>>> import numpy as np
>>> np.set_printoptions(suppress=True, linewidth=200)
>>> B = np.array([[1, 1, 0, 0],
...     [2, 1, 0, 2],
...     [0, 1, 1, 1],
...     [0, 1, 2, 0],
...     [2, 0, 1, 1],
...     [2, 2, 1, 2],
...     [0, 0, 1, 0],
...     [1, 1, 0, 2]])
>>> m1 = np.block([[np.zeros((8, 8)), B], [B.T, np.zeros((4, 4))]])
>>> print(m1)
[[0. 0. 0. 0. 0. 0. 0. 0. 1. 1. 0. 0.]
 [0. 0. 0. 0. 0. 0. 0. 0. 2. 1. 0. 2.]
 [0. 0. 0. 0. 0. 0. 0. 0. 0. 1. 1. 1.]
 [0. 0. 0. 0. 0. 0. 0. 0. 0. 1. 2. 0.]
 [0. 0. 0. 0. 0. 0. 0. 0. 2. 0. 1. 1.]
 [0. 0. 0. 0. 0. 0. 0. 0. 2. 2. 1. 2.]
 [0. 0. 0. 0. 0. 0. 0. 0. 0. 0. 1. 0.]
 [0. 0. 0. 0. 0. 0. 0. 0. 1. 1. 0. 2.]
 [1. 2. 0. 0. 2. 2. 0. 1. 0. 0. 0. 0.]
 [1. 1. 1. 1. 0. 2. 0. 1. 0. 0. 0. 0.]
 [0. 0. 1. 2. 1. 1. 1. 0. 0. 0. 0. 0.]
 [0. 2. 1. 0. 1. 2. 0. 2. 0. 0. 0. 0.]]
>>> ev, evecs = np.linalg.eigh(m1)
>>> vec = np.array([-3, 3, 3, 0, 0, 1, -3, 3, 3, 1, -3, -3])
>>> print(np.round(vec @ m1 @ vec / (vec @ vec), 2), round(ev[0], 2), np.round(ev[-1], 2))
-0.59 -5.85 5.85
>>> B = np.array([[1, -1, 1, 2, 1, 0, -1],
...     [-2, -1, -1, 0, -1, 2, 1],
...     [1, 1, 2, -2, 0, -1, -2],
...     [-1, 2, 0, -2, -1, 0, 2],
...     [-1, -1, 0, -2, -2, 1, 1],
...     [-2, -1, 1, -1, 0, 0, -1],
...     [2, 0, -1, 2, 0, 0, 2]])
>>> B[-1] = B[0]
>>> F = B + 0.05 * np.eye(7)
>>> print(F)
[[ 1.05 -1.    1.    2.    1.    0.   -1.  ]
 [-2.   -0.95 -1.    0.   -1.    2.    1.  ]
 [ 1.    1.    2.05 -2.    0.   -1.   -2.  ]
 [-1.    2.    0.   -1.95 -1.    0.    2.  ]
 [-1.   -1.    0.   -2.   -1.95  1.    1.  ]
 [-2.   -1.    1.   -1.    0.    0.05 -1.  ]
 [ 1.   -1.    1.    2.    1.    0.   -0.95]]
>>> B = F / np.sqrt((F ** 2).mean(axis=1, keepdims=True))
>>> print(np.round(np.linalg.norm(B, axis=1), 2))
[2.65 2.65 2.65 2.65 2.65 2.65 2.65]
>>> feats = np.loadtxt("m.csv", delimiter=",")
>>> print(feats.round(2) + 0)
[[-0.4   0.24  0.17 -0.02  0.57 -0.5   0.07  0.15 -0.32  0.21]
 [ 0.1  -0.15 -0.35  0.48 -0.02 -0.22  0.13 -0.25 -0.05  0.08]
 [-0.37 -0.02 -0.05  0.36 -0.07  0.15 -0.11 -0.05  0.37  0.69]
 [ 0.17 -0.06  0.39 -0.17 -0.48 -0.41  0.37 -0.19  0.    0.35]
 [-0.47  0.08  0.04  0.09 -0.05  0.16  0.23 -0.72 -0.19 -0.31]
 [-0.2  -0.4  -0.32  0.22 -0.19 -0.53 -0.06  0.2   0.05 -0.32]
 [-0.37  0.17  0.11 -0.09 -0.01 -0.02 -0.05  0.09  0.65 -0.26]
 [ 0.17 -0.48 -0.23 -0.33  0.55  0.03  0.23 -0.29  0.27  0.15]
 [-0.34 -0.11 -0.43 -0.44 -0.28  0.16 -0.25  0.06 -0.38  0.25]
 [-0.23 -0.65  0.5   0.19  0.04  0.3   0.07  0.24 -0.2  -0.05]
 [ 0.23  0.19 -0.06  0.46  0.14  0.21 -0.03  0.05 -0.21  0.04]
 [-0.13  0.15 -0.29  0.   -0.07  0.21  0.81  0.41  0.01 -0.01]]
>>> # columns are unit length and at right angles
>>> B = np.array([[1, 0],
...     [0, 0],
...     [2, 2],
...     [0, 0],
...     [1, 2],
...     [2, 2],
...     [0, 0],
...     [0, 2],
...     [1, 0],
...     [2, 2]])
>>> print(np.linalg.matrix_rank(np.vstack([feats, B.T])))
10
>>> print(np.round(np.einsum("ij,ij->i", feats, feats), 2))
[0.99 0.52 0.92 0.9  0.97 0.82 0.68 0.94 0.87 0.96 0.42 0.99]
>>> vec = np.array([6, -4, -1, -1, -8, 4, -8, 8, 5, 6])
>>> print(np.round(feats @ (2 * vec), 2))
[-19.6   -4.78  10.29   1.68 -25.24   0.66  -0.25  -5.27   8.27   2.97  -0.47  -5.82]
>>> print(np.linalg.norm(feats @ vec) <= np.linalg.norm(feats, 2) * np.linalg.norm(vec) + 1e-9)
True
>>> print(np.round(feats @ np.eye(10)[0], 2))
[-0.4   0.1  -0.37  0.17 -0.47 -0.2  -0.37  0.17 -0.34 -0.23  0.23 -0.13]
>>> print(np.round(feats @ np.ones(10), 2))
[ 0.15 -0.25  0.88 -0.03 -1.14 -1.55  0.21  0.07 -1.76  0.22  1.02  1.08]
>>> print(np.round(np.einsum("ij,j->i", feats, vec), 2))
[ -9.8   -2.39   5.15   0.84 -12.62   0.33  -0.12  -2.63   4.13   1.49  -0.24  -2.91]
>>> print((feats @ vec).argmax())
2
>>> print(np.sign((feats @ vec).round(6)))
[-1. -1.  1.  1. -1.  1. -1. -1.  1.  1. -1. -1.]
